% python3 -q
>>> import numpy as np
>>> np.set_printoptions(precision=1, suppress=True, linewidth=140)
>>> def rd(a):
...     return np.round(a, 1) + 0
... 
>>> r0 = np.array([0, 2, 0])
>>> W0 = 5 * np.eye(3) + np.outer(r0, r0)
>>> print(W0)
[[5. 0. 0.]
 [0. 9. 0.]
 [0. 0. 5.]]
>>> x = np.array([6, 8, -1])
>>> y = W0 @ x
>>> coef, lr = np.zeros(3), 1 / np.linalg.norm(W0, 2) ** 2
>>> for i in range(4):
...     coef -= lr * W0.T @ (W0 @ coef - y)
...     if i % 1 == 0: print(i, round(np.linalg.norm(W0 @ coef - y), 1))
... 
0 21.0
1 14.5
2 10.1
3 6.9
>>> print(rd(np.linalg.cond(W0)))
1.8
>>> Y = np.array([[-3, 0, 3], [-2, 2, 3], [2, 5, 1]])
>>> print(Y.T @ W0.T)
[[-15. -18.  10.]
 [  0.  18.  25.]
 [ 15.  27.   5.]]
>>> print(np.vstack([W0, Y.T]).shape)
(6, 3)
>>> print(np.einsum("ik,kj->ij", W0, Y))
[[-15.   0.  15.]
 [-18.  18.  27.]
 [ 10.  25.   5.]]
>>> print(np.einsum("ij->j", W0))
[5. 9. 5.]
>>> print(np.einsum("ij,ij->i", W0, W0))
[25. 81. 25.]
>>> print(np.linalg.matrix_rank(np.vstack([W0, Y.T])))
3
>>> m1 = np.minimum.outer(np.arange(1, 5), np.arange(1, 5)) * 4
>>> print(m1)
[[ 4  4  4  4]
 [ 4  8  8  8]
 [ 4  8 12 12]
 [ 4  8 12 16]]
>>> L = np.linalg.cholesky(m1)
>>> print(np.linalg.eigvalsh(m1).min() > 0)
True
>>> print(L)
[[2. 0. 0. 0.]
 [2. 2. 0. 0.]
 [2. 2. 2. 0.]
 [2. 2. 2. 2.]]
>>> print(L @ L.T)
[[ 4.  4.  4.  4.]
 [ 4.  8.  8.  8.]
 [ 4.  8. 12. 12.]
 [ 4.  8. 12. 16.]]
>>> print(np.prod(np.diag(L)) ** 2, rd(np.linalg.det(m1)))
256.0 256.0
>>> w, vecs = np.linalg.eigh(m1)
>>> print(rd(np.linalg.eigvalsh(m1 @ m1)))
[   1.3    2.9   16.  1099.8]
>>> print(rd(vecs.T @ m1 @ vecs))
[[ 1.1  0.   0.   0. ]
 [ 0.   1.7  0.   0. ]
 [ 0.   0.   4.   0. ]
 [ 0.   0.   0.  33.2]]
>>> print(rd(np.abs(vecs[:, -1])))
[0.2 0.4 0.6 0.7]
>>> print(rd(np.linalg.svd(m1, compute_uv=False)))
[33.2  4.   1.7  1.1]
>>> print(rd(w))
[ 1.1  1.7  4.  33.2]
>>> print(rd(np.linalg.eigvalsh(m1 + 3 * np.eye(4))))
[ 4.1  4.7  7.  36.2]
>>> print(np.abs(vecs[:, -1]).round(6).argmax())
3
>>> print(np.unique(w.round(6) + 0, return_counts=True)[1])
[1 1 1 1]
>>> print((w > 1e-8).sum(), (w < -1e-8).sum())
4 0
